% python3 -q
>>> import numpy as np
>>> import numpy.linalg as la
>>> np.set_printoptions(suppress=True, linewidth=140)
>>> def rd(a):
...     return np.round(a, 4) + 0
... 
>>> X = np.array([[3, 0, 0, 0], [2, 2, 0, 0], [2, 2, 0, 0], [1, 1, 3, 1]])
>>> f = np.array([5, 0, 4])
>>> np.array([np.convolve(row, f, "same") for row in X])
array([[ 0, 12,  0,  0],
       [10,  8,  8,  0],
       [10,  8,  8,  0],
       [ 5, 19,  9, 12]])
>>> np.correlate(X[0], X[3], "full")
array([3, 9, 3, 3, 0, 0, 0])
>>> np.cross(X[0, :3], X[3, :3])
array([ 0, -9,  3])
>>> np.polyval(f, X[0])
array([49,  4,  4,  4])
>>> rd(la.norm(X, "nuc"))
np.float64(9.7722)
>>> rd(la.norm(X[0], 1)), rd(la.norm(X[0], np.inf))
(np.float64(3.0), np.float64(3.0))
>>> rd(la.norm(X[0] - X[1]))
np.float64(2.2361)
>>> la.norm(X, axis=1).argmax()
np.int64(3)
>>> rd(la.norm(X, 1)), rd(la.norm(X, np.inf))
(np.float64(8.0), np.float64(6.0))
>>> X[0] @ X[1]
np.int64(6)
>>> left, sigma, Vh = la.svd(X)
>>> rd(sigma)
array([4.9843, 2.9835, 1.8044, 0.    ])
>>> B = left[:, :3] @ np.diag(sigma[:3]) @ Vh[:3]
>>> la.matrix_rank(B)
np.int64(3)
>>> rd(np.abs(X - B).max())
np.float64(0.0)
>>> rng = np.random.default_rng(4157)
>>> K = rng.normal(size=(11, 3)) + 10 * np.array([2, 2, -2])
>>> rd(K)
array([[ 20.2287,  21.    , -20.2638],
       [ 20.2057,  21.2398, -18.7666],
       [ 21.1285,  19.4725, -20.2997],
       [ 20.1019,  19.6259, -18.6104],
       [ 18.1119,  20.3255, -20.4476],
       [ 19.9723,  19.2523, -21.4873],
       [ 19.7041,  17.871 , -19.0734],
       [ 19.243 ,  20.0351, -20.3404],
       [ 19.9663,  19.6439, -19.6312],
       [ 20.371 ,  18.3419, -18.627 ],
       [ 19.6803,  19.9301, -20.4176]])
>>> x0 = np.array([2, 2, 3])
>>> rd(np.einsum("ij,j->i", K, x0))
array([21.6659, 26.5913, 20.3027, 23.6245, 15.532 , 13.9874, 17.9301, 17.5353, 20.3266, 21.5448, 17.9681])
>>> rd(K @ np.ones(3))
array([20.9649, 22.6789, 20.3012, 21.1175, 17.9898, 17.7373, 18.5017, 18.9378, 19.9789, 20.0859, 19.1928])
>>> np.sign((K @ x0).round(6))
array([1., 1., 1., 1., 1., 1., 1., 1., 1., 1., 1.])
>>> (K @ x0).argmax()
np.int64(1)
>>> lab = K[:, 2] > np.median(K[:, 2])
>>> f = K[lab].mean(axis=0) - K[~lab].mean(axis=0)
>>> np.argsort(-np.abs(f).round(6), kind="stable")
array([2, 1, 0])
>>> G = np.cov(K, rowvar=False)
>>> rd(np.corrcoef(K[:, 1], K[:, 0])[0, 1])
np.float64(-0.1456)
>>> np.argwhere(np.triu(np.abs(np.corrcoef(K.T)) > 0.8, 1))
array([], shape=(0, 2), dtype=int64)
>>> rd(K.std(axis=0))
array([0.7195, 0.9567, 0.8953])
>>> rd(np.median(K, axis=0))
array([ 19.9723,  19.6439, -20.2638])
>>> rd(G)
array([[ 0.5695, -0.1102,  0.1735],
       [-0.1102,  1.0068, -0.189 ],
       [ 0.1735, -0.189 ,  0.8818]])
>>> rd(np.corrcoef(K.T))
array([[ 1.    , -0.1456,  0.2448],
       [-0.1456,  1.    , -0.2006],
       [ 0.2448, -0.2006,  1.    ]])
>>> rd(la.eigvalsh(G)[::-1])
array([1.2021, 0.765 , 0.4909])
>>> rd(la.norm(G, axis=0))
array([0.6055, 1.0303, 0.9183])
>>> rd(la.norm(G, "nuc"))
np.float64(2.4581)
>>> la.norm(G, axis=1).argmax()
np.int64(1)
>>> A = np.load("case3.npy")
>>> A
array([[-2.,  1.,  1.],
       [ 1., -2.,  1.],
       [ 1.,  1., -2.]])
>>> rd(la.norm(A, 2))
np.float64(3.0)
>>> A[0] @ A[2]
np.float64(-3.0)
>>> rd(la.norm(A[0], 1)), rd(la.norm(A[0], np.inf))
(np.float64(4.0), np.float64(2.0))
>>> la.norm(A, axis=1).argmax()
np.int64(0)
